In [1]: import numpy as np

In [2]: from numpy import linalg as LA

In [3]: np.set_printoptions(precision=2, suppress=True, linewidth=160, legacy="1.25")

In [4]: rnd = lambda a: np.round(a, 2) + 0

In [5]: rng = np.random.default_rng(897557)

In [6]: idx = rng.integers(0, 2, 2)

In [7]: J = (idx[:, None] == idx) * 5 + np.eye(2)

In [8]: J
Out[8]: 
array([[6., 5.],
       [5., 6.]])

In [9]: # symmetric

In [10]: out = np.array([[3, 2], [-1, 0]])

In [11]: W2 = np.kron(out, J)

In [12]: rnd(LA.norm(W2, 2)), rnd(LA.norm(out, 2) * LA.norm(J, 2))
Out[12]: (40.73, 40.73)

In [13]: r0 = np.array([0, 1])

In [14]: out = J + np.outer(r0, np.eye(2)[0])

In [15]: LA.matrix_rank(out - J)
Out[15]: 1

In [16]: evals, vecs = LA.eig(J)

In [17]: rnd(np.sort(LA.eigvals(J.T)))
Out[17]: array([ 1., 11.])

In [18]: rnd(evals)
Out[18]: array([11.,  1.])

In [19]: P = np.triu(np.array([[1, 0], [-2, 2]]), 1) + np.eye(2)

In [20]: out = P @ J @ LA.inv(P)

In [21]: print(rnd(np.poly(out)))
[  1. -12.  11.]

In [22]: P @ J - J @ P
Out[22]: 
array([[0., 0.],
       [0., 0.]])

In [23]: rnd(LA.det(out))
Out[23]: 11.0

In [24]: q = J.astype(float).copy()

In [25]: for j in range(2):
    ...:     q[:, j] -= q[:, :j] @ (q[:, :j].T @ q[:, j])
    ...:     q[:, j] /= LA.norm(q[:, j])
    ...: 

In [26]: print(rnd(q))
[[ 0.77 -0.64]
 [ 0.64  0.77]]

In [27]: rnd(q.T @ q)
Out[27]: 
array([[1., 0.],
       [0., 1.]])

In [28]: E = np.loadtxt("a.csv", delimiter=",")

In [29]: print(rnd(E))
[[-10.94   3.95  -9.78  -6.76  10.46 -14.43  -2.56]
 [ -6.22   3.59  -6.28  -4.74   7.69  -8.78  -0.52]
 [ -2.8    2.87  -3.6   -3.1    5.05  -4.49   0.68]
 [ -0.23   1.05  -1.04  -1.19   1.35  -0.68   0.75]
 [ -0.11   0.15  -0.38  -0.42   0.16  -0.16   0.13]
 [ -0.1    0.12  -0.34  -0.38   0.13  -0.15   0.11]
 [  0.45   0.18   0.61   0.54   0.17   0.39   0.2 ]
 [  1.95   1.07   2.03   1.56   0.9    1.64   1.23]
 [  2.57   1.44   2.55   1.91   1.19   2.17   1.69]
 [  8.23   4.69   6.92   4.53   3.45   7.08   5.92]
 [ 18.71  10.3   14.49   8.76   6.85  16.43  13.75]]

In [30]: # rank 3

In [31]: out = np.array([[4, -3, 4],
    ...:     [-4, 4, 3],
    ...:     [1, -4, -3],
    ...:     [3, 3, 2],
    ...:     [-5, 5, -4],
    ...:     [3, 2, 0],
    ...:     [3, 0, 1]])

In [32]: rnd(np.einsum("ij->j", E))
Out[32]: array([11.5 , 29.39,  5.17,  0.71, 37.4 , -0.96, 21.38])

In [33]: left, sigma, Vt = LA.svd(E)

In [34]: vecs = Vt[:(sigma > 1e-8).sum()]

In [35]: vec = E[10] + -3 * E[0] + rng.integers(2) * np.eye(7)[1]

In [36]: rnd(vec)
Out[36]: array([ 51.54,  -0.55,  43.84,  29.04, -24.53,  59.72,  21.44])

In [37]: print(np.allclose(vecs.T @ vecs @ vec, vec))
False

In [38]: rank = LA.matrix_rank(E)

In [39]: rank
Out[39]: 3

In [40]: ns = LA.svd(E)[2][rank:].T

In [41]: [int(LA.matrix_rank(E[:, :j + 1])) for j in range(7)]
Out[41]: [1, 2, 3, 3, 3, 3, 3]

In [42]: np.argsort(-LA.norm(E, axis=0).round(6), kind="stable")[:3]
Out[42]: array([5, 0, 2])

In [43]: [round(float(x), 2) for x in LA.svd(E, compute_uv=False)[:3]]
Out[43]: [45.07, 21.36, 2.31]

In [44]: data = np.loadtxt("test10.csv", delimiter=",")

In [45]: data
Out[45]: 
array([[-2.,  2.,  0.,  0.,  0.,  0.,  0.],
       [ 2., -1.,  2.,  0.,  0.,  0.,  0.],
       [ 0.,  2.,  0.,  2.,  0.,  0.,  0.],
       [ 0.,  0.,  2.,  2.,  2.,  0.,  0.],
       [ 0.,  0.,  0.,  2.,  0.,  2.,  0.],
       [ 0.,  0.,  0.,  0.,  2., -2.,  2.],
       [ 0.,  0.,  0.,  0.,  0.,  2., -3.]])

In [46]: # symmetric, so the eigenvalues are real

In [47]: vec = np.array([2, 2])

In [48]: h1 = np.maximum(J @ vec, 0)

In [49]: J * (h1 > 1e-9)[:, None]
Out[49]: 
array([[6., 5.],
       [5., 6.]])

In [50]: np.maximum(J @ vec, 0) - np.maximum(-J @ vec, 0)
Out[50]: array([22., 22.])

In [51]: evals, vecs = LA.eigh(data)

In [52]: rnd(evals)
Out[52]: array([-4.97, -4.1 , -2.24, -1.28,  0.49,  1.81,  4.28])

In [53]: (evals > 1e-8).sum(), (evals < -1e-8).sum()
Out[53]: (3, 4)

In [54]: print(np.abs(vecs[:, -1]).round(6).argmax())
3

In [55]: rnd(LA.eigvalsh(data + -2 * np.eye(7)))
Out[55]: array([-6.97, -6.1 , -4.24, -3.28, -1.51, -0.19,  2.28])

In [56]: rnd(LA.svd(data, compute_uv=False))
Out[56]: array([4.97, 4.28, 4.1 , 2.24, 1.81, 1.28, 0.49])

In [57]: print(rnd(vecs.T @ data @ vecs))
[[-4.97  0.    0.    0.    0.    0.    0.  ]
 [ 0.   -4.1   0.    0.    0.    0.    0.  ]
 [ 0.    0.   -2.24  0.    0.    0.    0.  ]
 [ 0.    0.    0.   -1.28  0.    0.    0.  ]
 [ 0.    0.    0.    0.    0.49  0.    0.  ]
 [ 0.    0.    0.    0.    0.    1.81  0.  ]
 [ 0.    0.    0.    0.    0.    0.    4.28]]

In [58]: print(rnd(evals.sum()), np.trace(data))
-6.0 -6.0

In [59]: rnd(np.abs(vecs[:, -1]))
Out[59]: array([0.06, 0.19, 0.44, 0.75, 0.42, 0.15, 0.04])

In [60]: np.unique(evals.round(6) + 0, return_counts=True)[1]
Out[60]: array([1, 1, 1, 1, 1, 1, 1])

In [61]: rnd(LA.eigvalsh(data @ data))
Out[61]: array([ 0.24,  1.65,  3.28,  5.02, 16.78, 18.35, 24.68])

In [62]: print(rnd(vecs @ np.diag(evals) @ vecs.T))
[[-2.  2.  0.  0.  0.  0.  0.]
 [ 2. -1.  2.  0.  0.  0.  0.]
 [ 0.  2.  0.  2.  0.  0.  0.]
 [ 0.  0.  2.  2.  2.  0.  0.]
 [ 0.  0.  0.  2.  0.  2.  0.]
 [ 0.  0.  0.  0.  2. -2.  2.]
 [ 0.  0.  0.  0.  0.  2. -3.]]

In [63]: W2 = np.sign(np.array([[5, 5, 1, 2], [3, 2, 8, 2], [6, 0, 8, 9], [9, 4, 5, 2]]))

In [64]: out = (np.tril(W2, -1) + np.eye(4)) @ (np.triu(W2, 1) + np.eye(4))

In [65]: evals = np.array([2, -2, 2, 2])

In [66]: mat = np.rint(out * evals @ LA.inv(out)) + 0

In [67]: mat
Out[67]: 
array([[ 2., -4.,  4.,  0.],
       [ 0., -6.,  8.,  0.],
       [ 0., -4.,  6.,  0.],
       [ 0., -8.,  8.,  2.]])

In [68]: evals, vecs = LA.eig(mat)

In [69]: rnd(np.sort(LA.eigvals(mat @ mat)))
Out[69]: array([4., 4., 4., 4.])

In [70]: rnd(np.sort(LA.eigvals(mat.T)))
Out[70]: array([-2.,  2.,  2.,  2.])

In [71]: X = np.array([[1, -2, 4], [1, -1, 1], [1, 0, 0], [1, 1, 1]])

In [72]: vec = np.array([-5, 2, 8])

In [73]: y = X @ vec

In [74]: rnd(LA.pinv(X) @ X)
Out[74]: 
array([[1., 0., 0.],
       [0., 1., 0.],
       [0., 0., 1.]])

In [75]: rnd(LA.lstsq(X, y)[0])
Out[75]: array([-5.,  2.,  8.])

In [76]: y
Out[76]: array([23,  1, -5,  5])

In [77]: y = y + 0.02 * rng.normal(size=4)

In [78]: rnd(y)
Out[78]: array([22.99,  1.01, -4.96,  5.03])

In [79]: beta, *_ = LA.lstsq(X, y)

In [80]: rnd(LA.norm(y - X @ beta))
Out[80]: 0.01

In [81]: print(rnd(X.T @ (y - X @ beta)))
[0. 0. 0.]

In [82]: [round(float(LA.norm(LA.solve(X.T @ X + lam * np.eye(3), X.T @ y))), 2) for lam in (0, 1, 10, 100)]
Out[82]: [9.62, 6.33, 3.33, 0.88]
